$ ipython --no-banner

In [1]: import numpy as np

In [2]: np.set_printoptions(precision=2, suppress=True, linewidth=160, floatmode="fixed")

In [3]: rd = lambda a: np.round(a, 2) + 0

In [4]: K = np.array([[0.7, -1.0, 0.6, -1.4],
   ...:     [0.3, -0.2, 0.9, 0.4],
   ...:     [-0.6, -0.5, -0.6, -1.6],
   ...:     [-1.0, -0.6, -0.6, 0.6]])

In [5]: rng = np.random.default_rng(52319)

In [6]: K[1] = K[3] + 0.3 * rng.normal(size=4)

In [7]: print(rd(K))
[[ 0.70 -1.00  0.60 -1.40]
 [-1.05 -0.73 -0.38  0.61]
 [-0.60 -0.50 -0.60 -1.60]
 [-1.00 -0.60 -0.60  0.60]]

In [8]: lab = rng.permutation(4)

In [9]: other = K[:, lab] * rng.choice([-1, 1], 4)

In [10]: print(rd(other))
[[ 0.70 -0.60  1.40 -1.00]
 [-1.05  0.38 -0.61 -0.73]
 [-0.60  0.60  1.60 -0.50]
 [-1.00  0.60 -0.60 -0.60]]

In [11]: U, _, Vt = np.linalg.svd(K.T @ other)

In [12]: print(rd(np.linalg.lstsq(K, other)[0]))
[[ 1.00  0.00  0.00  0.00]
 [ 0.00  0.00  0.00  1.00]
 [ 0.00 -1.00  0.00  0.00]
 [ 0.00  0.00 -1.00  0.00]]

In [13]: print(rd(U @ Vt))
[[ 1.00  0.00  0.00  0.00]
 [ 0.00  0.00  0.00  1.00]
 [ 0.00 -1.00  0.00  0.00]
 [ 0.00  0.00 -1.00  0.00]]

In [14]: feats = np.load("test5.npy")

In [15]: print(feats)
[[-4 -1  2]
 [-2 -2  1]
 [ 0 -1  0]
 [ 4 -1 -2]
 [-2  2  1]]

In [16]: # null space of dimension 1

In [17]: vec = np.array([-7, 1, -5, -9])

In [18]: y = K @ vec

In [19]: c, lr = np.zeros(4), 1 / np.linalg.norm(K, 2) ** 2

In [20]: for i in range(10):
    ...:     c -= lr * K.T @ (K @ c - y)
    ...:     if i % 2 == 0: print(i, round(np.linalg.norm(K @ c - y), 2))
    ...: 
0 8.7
2 4.65
4 3.21
6 2.23
8 1.56

In [21]: print(rd(c))
[-5.64 -0.44 -5.81 -8.27]

In [22]: U, sigma, Vt = np.linalg.svd(feats)

In [23]: print(np.argmax(sigma[:-1] / (sigma[1:] + 1e-6)) + 1)
2

In [24]: print(rd(sigma))
[7.07 3.32 0.00]

In [25]: other = U[:, :2] @ np.diag(sigma[:2]) @ Vt[:2]

In [26]: print(np.linalg.matrix_rank(other))
2

In [27]: print(rd(other))
[[-4.00 -1.00  2.00]
 [-2.00 -2.00  1.00]
 [ 0.00 -1.00  0.00]
 [ 4.00 -1.00 -2.00]
 [-2.00  2.00  1.00]]

In [28]: print(rd(np.abs(feats - other).max()))
0.0
